$ python3 -q
>>> import numpy as np
>>> np.set_printoptions(precision=2, suppress=True, linewidth=200, legacy="1.25")
>>> rd = lambda a: np.round(a, 2) + 0
>>> arr = np.load("mat.npy")
>>> print(arr)
[[3 5 0 3 1 1 0 1 2 5 2 0]
 [0 3 4 2 3 4 3 4 4 5 2 4]
 [3 5 0 1 2 3 2 2 5 2 4 5]
 [4 0 1 4 5 4 4 1 0 3 2 5]
 [0 5 3 0 1 2 4 2 3 2 5 0]
 [5 1 0 4 4 3 0 5 0 1 3 4]
 [2 0 1 5 0 2 1 4 4 4 4 2]
 [5 4 4 4 5 4 3 2 5 1 5 5]
 [0 3 2 1 0 1 3 1 0 5 5 5]
 [0 1 5 5 0 0 3 4 2 1 3 3]
 [0 4 4 2 3 4 4 5 5 2 5 4]]
>>> A2 = arr / np.linalg.norm(arr, axis=1)
Traceback (most recent call last):
  File "<python-input-5>", line 1, in <module>
    A2 = arr / np.linalg.norm(arr, axis=1)
         ~~~~^~~~~~~~~~~~~~~~~~~~~~~~~~~~~
ValueError: operands could not be broadcast together with shapes (11,12) (11,) 
>>> A2 = arr / np.linalg.norm(arr, axis=1, keepdims=True)
>>> gram = A2 @ A2.T
>>> print(np.argwhere(np.triu(np.abs(gram) > 0.95, 1)))
[]
>>> print((np.abs(gram) > 0.9).astype(int))
[[1 0 0 0 0 0 0 0 0 0 0]
 [0 1 0 0 0 0 0 0 0 0 1]
 [0 0 1 0 0 0 0 0 0 0 0]
 [0 0 0 1 0 0 0 0 0 0 0]
 [0 0 0 0 1 0 0 0 0 0 0]
 [0 0 0 0 0 1 0 0 0 0 0]
 [0 0 0 0 0 0 1 0 0 0 0]
 [0 0 0 0 0 0 0 1 0 0 0]
 [0 0 0 0 0 0 0 0 1 0 0]
 [0 0 0 0 0 0 0 0 0 1 0]
 [0 1 0 0 0 0 0 0 0 0 1]]
>>> print(rd(np.linalg.norm(A2, axis=1)))
[1. 1. 1. 1. 1. 1. 1. 1. 1. 1. 1.]
>>> rng = np.random.default_rng(6778)
>>> A2 = arr + rng.integers(-2, 3, (11, 1)) @ rng.integers(-2, 3, (1, 12))
>>> print(A2)
[[ 3  5  0  3  1  1  0  1  2  5  2  0]
 [-1  3  2  3  2  4  1  4  5  3  0  6]
 [ 1  5 -4  3  0  3 -2  2  7 -2  0  9]
 [ 6  0  5  2  7  4  8  1 -2  7  6  1]
 [-1  5  1  1  0  2  2  2  4  0  3  2]
 [ 4  1 -2  5  3  3 -2  5  1 -1  1  6]
 [ 3  0  3  4  1  2  3  4  3  6  6  0]
 [ 7  4  8  2  7  4  7  2  3  5  9  1]
 [ 1  3  4  0  1  1  5  1 -1  7  7  3]
 [-2  1  1  7 -2  0 -1  4  4 -3 -1  7]
 [ 2  4  8  0  5  4  8  5  3  6  9  0]]
>>> print(np.linalg.matrix_rank(A2 - arr, tol=1e-8))
1
>>> print(rd(np.linalg.svd(A2 - arr, compute_uv=False)))
[24.49  0.    0.    0.    0.    0.    0.    0.    0.    0.    0.  ]
>>> print(A2 - arr)
[[ 0  0  0  0  0  0  0  0  0  0  0  0]
 [-1  0 -2  1 -1  0 -2  0  1 -2 -2  2]
 [-2  0 -4  2 -2  0 -4  0  2 -4 -4  4]
 [ 2  0  4 -2  2  0  4  0 -2  4  4 -4]
 [-1  0 -2  1 -1  0 -2  0  1 -2 -2  2]
 [-1  0 -2  1 -1  0 -2  0  1 -2 -2  2]
 [ 1  0  2 -1  1  0  2  0 -1  2  2 -2]
 [ 2  0  4 -2  2  0  4  0 -2  4  4 -4]
 [ 1  0  2 -1  1  0  2  0 -1  2  2 -2]
 [-2  0 -4  2 -2  0 -4  0  2 -4 -4  4]
 [ 2  0  4 -2  2  0  4  0 -2  4  4 -4]]
>>> left, sigma, vt = np.linalg.svd(arr, full_matrices=False)
>>> print(rd(left.T @ left))
[[1. 0. 0. 0. 0. 0. 0. 0. 0. 0. 0.]
 [0. 1. 0. 0. 0. 0. 0. 0. 0. 0. 0.]
 [0. 0. 1. 0. 0. 0. 0. 0. 0. 0. 0.]
 [0. 0. 0. 1. 0. 0. 0. 0. 0. 0. 0.]
 [0. 0. 0. 0. 1. 0. 0. 0. 0. 0. 0.]
 [0. 0. 0. 0. 0. 1. 0. 0. 0. 0. 0.]
 [0. 0. 0. 0. 0. 0. 1. 0. 0. 0. 0.]
 [0. 0. 0. 0. 0. 0. 0. 1. 0. 0. 0.]
 [0. 0. 0. 0. 0. 0. 0. 0. 1. 0. 0.]
 [0. 0. 0. 0. 0. 0. 0. 0. 0. 1. 0.]
 [0. 0. 0. 0. 0. 0. 0. 0. 0. 0. 1.]]
>>> print(np.abs(left[:, 0]).round(6).argmax())
7
>>> print(rd(np.abs(vt[0])))
[0.21 0.29 0.24 0.28 0.25 0.28 0.26 0.29 0.3  0.27 0.38 0.36]
>>> print(rd(sigma / sigma[0]))
[1.   0.32 0.25 0.22 0.2  0.15 0.14 0.12 0.1  0.05 0.02]
>>> print(rd(left.T @ arr @ vt.T))
[[32.11  0.    0.    0.    0.    0.    0.    0.    0.    0.    0.  ]
 [ 0.   10.3   0.    0.    0.    0.    0.    0.    0.    0.    0.  ]
 [ 0.    0.    7.93  0.    0.    0.    0.    0.    0.    0.    0.  ]
 [ 0.    0.    0.    7.18  0.    0.    0.    0.    0.    0.    0.  ]
 [ 0.    0.    0.    0.    6.57  0.    0.    0.    0.    0.    0.  ]
 [ 0.    0.    0.    0.    0.    4.84  0.    0.    0.    0.    0.  ]
 [ 0.    0.    0.    0.    0.    0.    4.48  0.    0.    0.    0.  ]
 [ 0.    0.    0.    0.    0.    0.    0.    3.83  0.    0.    0.  ]
 [ 0.    0.    0.    0.    0.    0.    0.    0.    3.14  0.    0.  ]
 [ 0.    0.    0.    0.    0.    0.    0.    0.    0.    1.68  0.  ]
 [ 0.    0.    0.    0.    0.    0.    0.    0.    0.    0.    0.6 ]]
>>> print(np.unravel_index(np.abs(arr).argmax(), arr.shape))
(0, 1)
>>> arr[11]
Traceback (most recent call last):
  File "<python-input-24>", line 1, in <module>
    arr[11]
    ~~~^^^^
IndexError: index 11 is out of bounds for axis 0 with size 11
>>> print(arr - arr[0])
[[ 0  0  0  0  0  0  0  0  0  0  0  0]
 [-3 -2  4 -1  2  3  3  3  2  0  0  4]
 [ 0  0  0 -2  1  2  2  1  3 -3  2  5]
 [ 1 -5  1  1  4  3  4  0 -2 -2  0  5]
 [-3  0  3 -3  0  1  4  1  1 -3  3  0]
 [ 2 -4  0  1  3  2  0  4 -2 -4  1  4]
 [-1 -5  1  2 -1  1  1  3  2 -1  2  2]
 [ 2 -1  4  1  4  3  3  1  3 -4  3  5]
 [-3 -2  2 -2 -1  0  3  0 -2  0  3  5]
 [-3 -4  5  2 -1 -1  3  3  0 -4  1  3]
 [-3 -1  4 -1  2  3  4  4  3 -3  3  4]]
>>> print(np.count_nonzero(arr))
110
>>> print(arr.sum(axis=0))
[22 31 24 31 24 28 27 31 30 31 40 37]
>>> print(np.diff(arr, axis=0))
[[-3 -2  4 -1  2  3  3  3  2  0  0  4]
 [ 3  2 -4 -1 -1 -1 -1 -2  1 -3  2  1]
 [ 1 -5  1  3  3  1  2 -1 -5  1 -2  0]
 [-4  5  2 -4 -4 -2  0  1  3 -1  3 -5]
 [ 5 -4 -3  4  3  1 -4  3 -3 -1 -2  4]
 [-3 -1  1  1 -4 -1  1 -1  4  3  1 -2]
 [ 3  4  3 -1  5  2  2 -2  1 -3  1  3]
 [-5 -1 -2 -3 -5 -3  0 -1 -5  4  0  0]
 [ 0 -2  3  4  0 -1  0  3  2 -4 -2 -2]
 [ 0  3 -1 -3  3  4  1  1  3  1  2  1]]
>>> print(np.linalg.matrix_rank(arr))
11
>>> np.zeros(11, 12)
Traceback (most recent call last):
  File "<python-input-30>", line 1, in <module>
    np.zeros(11, 12)
    ~~~~~~~~^^^^^^^^
TypeError: Cannot interpret '12' as a data type
>>> np.linalg.rank(arr)
Traceback (most recent call last):
  File "<python-input-31>", line 1, in <module>
    np.linalg.rank(arr)
    ^^^^^^^^^^^^^^
AttributeError: module 'numpy.linalg' has no attribute 'rank'
>>> vec = np.array([2, 1, 2, 0, 1, 0, 2, 1, 1, 2, 2, 2])
>>> print(arr @ (2 * vec))
[ 58 100  92  88  78  72  72 124  88  74 110]
>>> print(arr @ vec)
[29 50 46 44 39 36 36 62 44 37 55]
>>> print((arr * vec).sum(axis=1))
[29 50 46 44 39 36 36 62 44 37 55]
>>> print(arr @ np.eye(12)[0])
[3. 0. 3. 4. 0. 5. 2. 5. 0. 0. 0.]
>>> print(np.sign((arr @ vec).round(6)))
[1 1 1 1 1 1 1 1 1 1 1]
>>> print(np.linalg.norm(arr @ vec) <= np.linalg.norm(arr, 2) * np.linalg.norm(vec) + 1e-9)
True
>>> print(arr * vec)
[[ 6  5  0  0  1  0  0  1  2 10  4  0]
 [ 0  3  8  0  3  0  6  4  4 10  4  8]
 [ 6  5  0  0  2  0  4  2  5  4  8 10]
 [ 8  0  2  0  5  0  8  1  0  6  4 10]
 [ 0  5  6  0  1  0  8  2  3  4 10  0]
 [10  1  0  0  4  0  0  5  0  2  6  8]
 [ 4  0  2  0  0  0  2  4  4  8  8  4]
 [10  4  8  0  5  0  6  2  5  2 10 10]
 [ 0  3  4  0  0  0  6  1  0 10 10 10]
 [ 0  1 10  0  0  0  6  4  2  2  6  6]
 [ 0  4  8  0  3  0  8  5  5  4 10  8]]
>>> K = np.array([[9.0, -2.0, -2.0, 0.0, -4.0, 2.0],
...     [-2.0, 6.0, 1.0, 0.0, 2.0, -1.0],
...     [-2.0, 1.0, 6.0, 0.0, 2.0, -1.0],
...     [0.0, 0.0, 0.0, 5.0, 0.0, 0.0],
...     [-4.0, 2.0, 2.0, 0.0, 9.0, -2.0],
...     [2.0, -1.0, -1.0, 0.0, -2.0, 6.0]])
>>> vals, vecs = np.linalg.eigvalsh(K)
Traceback (most recent call last):
  File "<python-input-41>", line 1, in <module>
    vals, vecs = np.linalg.eigvalsh(K)
    ^^^^^^^^^^
ValueError: too many values to unpack (expected 2)
>>> vals, vecs = np.linalg.eigh(K)
>>> print(np.unique(vals.round(6) + 0, return_counts=True)[1])
[5 1]
>>> print(vals.sum(), np.trace(K))
41.0 41.0
>>> print(rd(np.linalg.eigvalsh(K + -3 * np.eye(6))))
[ 2.  2.  2.  2.  2. 13.]
>>> print(rd(vecs.T @ vecs))
[[1. 0. 0. 0. 0. 0.]
 [0. 1. 0. 0. 0. 0.]
 [0. 0. 1. 0. 0. 0.]
 [0. 0. 0. 1. 0. 0.]
 [0. 0. 0. 0. 1. 0.]
 [0. 0. 0. 0. 0. 1.]]
>>> print(rd(vals))
[ 5.  5.  5.  5.  5. 16.]
>>> print((vals > 1e-8).sum(), (vals < -1e-8).sum())
6 0
>>> print(rd(vecs @ np.diag(vals) @ vecs.T))
[[ 9. -2. -2.  0. -4.  2.]
 [-2.  6.  1.  0.  2. -1.]
 [-2.  1.  6.  0.  2. -1.]
 [ 0.  0.  0.  5.  0.  0.]
 [-4.  2.  2.  0.  9. -2.]
 [ 2. -1. -1.  0. -2.  6.]]
>>> feats = np.eye(12, dtype=int)[rng.permutation(12)] * np.array([-5, -3, 2, 1, 5, 3, 4, 0, 2, 4, -4, 4])
>>> print(feats)
[[ 0  0  0  0  0  0  0  0  0  0  0  4]
 [ 0 -3  0  0  0  0  0  0  0  0  0  0]
 [ 0  0  0  1  0  0  0  0  0  0  0  0]
 [ 0  0  0  0  0  0  0  0  0  0  0  0]
 [ 0  0  0  0  0  3  0  0  0  0  0  0]
 [ 0  0  0  0  0  0  0  0  0  0 -4  0]
 [ 0  0  0  0  0  0  0  0  2  0  0  0]
 [-5  0  0  0  0  0  0  0  0  0  0  0]
 [ 0  0  0  0  5  0  0  0  0  0  0  0]
 [ 0  0  0  0  0  0  0  0  0  4  0  0]
 [ 0  0  0  0  0  0  4  0  0  0  0  0]
 [ 0  0  2  0  0  0  0  0  0  0  0  0]]
>>> print(rd(np.linalg.norm(feats) ** 2 / np.linalg.norm(feats, 2) ** 2))
5.64
>>> print(rd(np.linalg.norm(feats[2], 1)), rd(np.linalg.norm(feats[2], np.inf)))
1.0 1.0
>>> print(rd(np.linalg.norm(feats, axis=0)))
[5. 3. 2. 1. 5. 3. 4. 0. 2. 4. 4. 4.]
>>> print(rd(np.linalg.norm(feats, 2)))
5.0
>>> print(rd(np.linalg.norm(feats, "nuc")))
37.0
>>> print(rd(np.linalg.norm(feats, 1)), rd(np.linalg.norm(feats, np.inf)))
5.0 5.0
>>> print(feats[2] @ feats[10])
0
>>> print(rd(np.linalg.det(feats)))
0.0
>>> print(feats @ feats)
[[  0   0   8   0   0   0   0   0   0   0   0   0]
 [  0   9   0   0   0   0   0   0   0   0   0   0]
 [  0   0   0   0   0   0   0   0   0   0   0   0]
 [  0   0   0   0   0   0   0   0   0   0   0   0]
 [  0   0   0   0   0   0   0   0   0   0 -12   0]
 [  0   0   0   0   0   0 -16   0   0   0   0   0]
 [  0   0   0   0  10   0   0   0   0   0   0   0]
 [  0   0   0   0   0   0   0   0   0   0   0 -20]
 [  0   0   0   0   0  15   0   0   0   0   0   0]
 [  0   0   0   0   0   0   0   0   0  16   0   0]
 [  0   0   0   0   0   0   0   0   8   0   0   0]
 [  0   0   0   2   0   0   0   0   0   0   0   0]]
>>> print(np.flatnonzero(np.linalg.matrix_power((feats != 0) + (feats.T != 0) + np.eye(12), 12)[11]))
[ 0  2  3  7 11]
>>> print(rd(np.sort(np.linalg.eigvals(feats).real)))
[-3.44 -3.   -1.06 -1.06  0.    0.    0.    0.    0.    2.78  2.78  4.  ]
>>> print((np.linalg.matrix_power((feats != 0) + (feats.T != 0) + np.eye(12), 12) > 0).astype(int))
[[1 0 1 1 0 0 0 1 0 0 0 1]
 [0 1 0 0 0 0 0 0 0 0 0 0]
 [1 0 1 1 0 0 0 1 0 0 0 1]
 [1 0 1 1 0 0 0 1 0 0 0 1]
 [0 0 0 0 1 1 1 0 1 0 1 0]
 [0 0 0 0 1 1 1 0 1 0 1 0]
 [0 0 0 0 1 1 1 0 1 0 1 0]
 [1 0 1 1 0 0 0 1 0 0 0 1]
 [0 0 0 0 1 1 1 0 1 0 1 0]
 [0 0 0 0 0 0 0 0 0 1 0 0]
 [0 0 0 0 1 1 1 0 1 0 1 0]
 [1 0 1 1 0 0 0 1 0 0 0 1]]
>>> A2 = np.array([[-1, 3, -2],
...     [-2, -3, 0],
...     [4, 5, -1],
...     [0, -3, 1],
...     [-1, 4, -5],
...     [-3, 4, -1],
...     [-1, -3, 2],
...     [2, -1, -5],
...     [-5, -3, -2],
...     [3, -5, -5],
...     [4, 0, 1],
...     [4, -2, -5]])
>>> print(np.linalg.matrix_rank(feats @ A2))
3
>>> print(np.einsum("ij,ij->i", feats, feats))
[16  9  1  0  9 16  4 25 25 16 16  4]
>>> print(np.einsum("ik,kj->ji", feats, A2))
[[ 16   6   0   0  -9 -16 -10   5  -5  12  -4   8]
 [ -8   9  -3   0  12   0  -6 -15  20 -20 -12  10]
 [-20   0   1   0  -3  -4  -4  10 -25 -20   8  -2]]
>>> print(feats @ A2)
[[ 16  -8 -20]
 [  6   9   0]
 [  0  -3   1]
 [  0   0   0]
 [ -9  12  -3]
 [-16   0  -4]
 [-10  -6  -4]
 [  5 -15  10]
 [ -5  20 -25]
 [ 12 -20 -20]
 [ -4 -12   8]
 [  8  10  -2]]
>>> print(np.linalg.matrix_rank(np.vstack([feats, A2.T])))
12
>>> print(np.einsum("ik,kj->ij", feats, A2))
[[ 16  -8 -20]
 [  6   9   0]
 [  0  -3   1]
 [  0   0   0]
 [ -9  12  -3]
 [-16   0  -4]
 [-10  -6  -4]
 [  5 -15  10]
 [ -5  20 -25]
 [ 12 -20 -20]
 [ -4 -12   8]
 [  8  10  -2]]
>>> X = np.array([[0, 2, -2, -2], [0, 2, 0, 1], [0, 0, -1, 2], [0, 0, 0, -1]])
>>> print(X)
[[ 0  2 -2 -2]
 [ 0  2  0  1]
 [ 0  0 -1  2]
 [ 0  0  0 -1]]
>>> # triangular
>>> A2 = np.array([[-1, -1], [-2, 0], [1, -2], [-1, 3]])
>>> print(np.einsum("ik,kj->ji", X, A2))
[[-4 -5 -3  1]
 [-2  3  8 -3]]
>>> print(np.einsum("ij->j", X))
[ 0  4 -3  0]
>>> print(np.vstack([X, A2.T]).shape)
(6, 4)
>>> print(rd(np.linalg.norm(X, 2) / np.linalg.norm(X)))
0.76
>>> print(np.linalg.matrix_rank(X, rtol=0.1))
3
>>> labels = rng.permutation(4)
>>> print(labels)
[2 1 3 0]
>>> A2 = X[labels][:, labels]
>>> print(rd(np.sort(np.abs(np.linalg.eigvals(A2)))))
[0. 1. 1. 2.]
>>> print(np.trace(A2))
0
>>> print(rd(np.linalg.det(A2)), rd(np.linalg.det(X[labels])))
0.0 0.0
>>> print(A2)
[[-1  0  2  0]
 [ 0  2  1  0]
 [ 0  0 -1  0]
 [-2  2 -2  0]]
>>> print(np.diag(A2))
[-1  2 -1  0]
>>> mat = np.load("run10.npy")
>>> print(mat)
[[ -6.02  -5.96  -6.01  -6.01  -5.99   5.98   8.98   3.01   9.02]
 [  5.02   2.     0.     2.02   3.02  -5.04  -5.03  -1.97  -6.  ]
 [  8.94  -0.04  -6.01  -0.01   3.04  -9.03  -5.97  -2.98  -9.02]
 [ 14.01   4.96  -1.01   5.    10.   -10.03 -13.01  -2.03 -16.99]
 [-12.99   2.02  11.99   2.01  -7.02   4.98   6.01  -3.01  13.06]
 [  6.99   4.03   1.99   3.97   5.01  -6.98  -7.99  -3.02  -8.99]
 [ -3.01   2.98   7.04   3.02   3.01   6.99  -0.03   4.     0.97]
 [ -1.97  -5.03  -7.    -4.98   2.03  14.     7.    11.99   3.  ]
 [ -8.99   3.01  10.98   3.02  -2.98   5.01   2.97  -0.98   8.01]
 [ -1.98  -8.   -11.97  -7.99  -2.01   9.99   9.     9.02   4.99]
 [ -9.    -8.97  -9.    -9.03  -3.02  21.    15.01  14.97  11.98]
 [ -1.01   5.     9.03   5.     0.99  -3.04  -3.98  -4.01  -1.02]]
>>> rk = np.linalg.matrix_rank(feats)
>>> print(rk)
11
>>> ns = np.linalg.svd(feats)[2][rk:].T
>>> print([int(np.linalg.matrix_rank(feats[:, :j + 1])) for j in range(12)])
[1, 2, 3, 4, 5, 6, 7, 7, 8, 9, 10, 11]
>>> print(feats @ ns)
[[0.]
 [0.]
 [0.]
 [0.]
 [0.]
 [0.]
 [0.]
 [0.]
 [0.]
 [0.]
 [0.]
 [0.]]
>>> left, sigma, vt = np.linalg.svd(mat)
>>> print(np.argmax(sigma[:-1] / (sigma[1:] + 1e-6)) + 1)
3
>>> A2 = left[:, :3] @ np.diag(sigma[:3]) @ vt[:3]
>>> print(rd(np.abs(mat - A2).max()))
0.05
>>> print(np.linalg.matrix_rank(mat, rtol=0.05))
3
>>> print(np.linalg.matrix_rank(A2))
3
>>> print(rd(np.linalg.norm(mat - A2) / np.linalg.norm(mat)))
0.0
>>> print(rd(A2))
[[ -6.    -5.97  -6.    -6.    -6.01   5.99   9.     3.     9.  ]
 [  5.02   2.     0.     2.01   3.02  -5.02  -5.02  -2.    -6.03]
 [  8.99  -0.02  -6.01  -0.01   3.    -9.    -5.99  -2.99  -9.  ]
 [ 14.     4.96  -1.     4.99  10.   -10.03 -13.    -2.03 -17.01]
 [-13.     2.02  11.99   2.    -7.03   4.99   6.    -3.01  13.04]
 [  6.99   3.98   2.     4.     5.    -6.99  -7.99  -3.    -9.  ]
 [ -2.98   3.     7.03   3.02   3.01   7.    -0.02   3.98   0.99]
 [ -1.98  -5.01  -7.    -5.     2.01  14.01   6.99  11.99   2.98]
 [ -8.98   3.01  10.99   3.01  -2.99   5.02   2.99  -0.98   8.  ]
 [ -2.    -7.99 -11.98  -8.    -2.    10.     9.     9.     4.99]
 [ -8.99  -9.    -9.    -9.01  -3.02  20.99  15.    14.98  12.  ]
 [ -1.     5.     9.01   5.01   0.99  -3.02  -4.01  -4.02  -0.99]]
>>> print(rd(np.linalg.norm(mat - A2, 2)), rd(sigma[3]))
0.1 0.1
